% ipython --no-banner

In [1]: import numpy as np

In [2]: np.set_printoptions(suppress=True, linewidth=120)

In [3]: def tidy(a):
   ...:     return np.round(a, 2) + 0
   ...: 

In [4]: K = np.loadtxt("case11.csv", delimiter=",")

In [5]: K
Out[5]: 
array([[-1.,  1.,  2., -1.],
       [ 0., -1.,  1., -1.],
       [ 0.,  0.,  0., -1.],
       [ 0.,  0.,  0.,  1.]])

In [6]: rk = np.linalg.matrix_rank(K)

In [7]: print(rk)
3

In [8]: N = np.linalg.svd(K)[2][rk:].T

In [9]: np.allclose(K @ N, 0)
Out[9]: True

In [10]: np.linalg.matrix_rank(K.T @ K), np.linalg.matrix_rank(K @ K.T)
Out[10]: (np.int64(3), np.int64(3))

In [11]: [int(np.linalg.matrix_rank(np.delete(K, i, axis=0))) for i in range(4)]
Out[11]: [2, 2, 3, 3]

In [12]: tidy(K @ N)
Out[12]: 
array([[0.],
       [0.],
       [0.],
       [0.]])

In [13]: Uu, sigma, vt = np.linalg.svd(K)

In [14]: np.argmax(sigma[:-1] / (sigma[1:] + 1e-6)) + 1
Out[14]: np.int64(3)

In [15]: tidy(sigma)
Out[15]: array([2.89, 1.62, 1.  , 0.  ])

In [16]: Y = Uu[:, :3] @ np.diag(sigma[:3]) @ vt[:3]

In [17]: print(tidy(Y))
[[-1.  1.  2. -1.]
 [ 0. -1.  1. -1.]
 [ 0.  0.  0. -1.]
 [ 0.  0.  0.  1.]]

In [18]: print(tidy(np.linalg.norm(K - Y) / np.linalg.norm(K)))
0.0

In [19]: np.linalg.matrix_rank(K, rtol=0.05)
Out[19]: np.int64(3)

In [20]: np.linalg.matrix_rank(Y)
Out[20]: np.int64(3)

In [21]: print(tidy(np.linalg.norm(K - Y, 2)), tidy(sigma[3]))
0.0 0.0

In [22]: np.linalg.matrix_rank(K, rtol=0.1)
Out[22]: np.int64(3)

In [23]: [round(float(x), 2) for x in np.linalg.svd(K, compute_uv=False)[:3]]
Out[23]: [2.89, 1.62, 1.0]

In [24]: np.argsort(-np.linalg.norm(K, axis=0).round(6), kind="stable")[:3]
Out[24]: array([2, 3, 1])

In [25]: tidy(np.linalg.norm(K, 2) / np.linalg.norm(K))
Out[25]: np.float64(0.84)
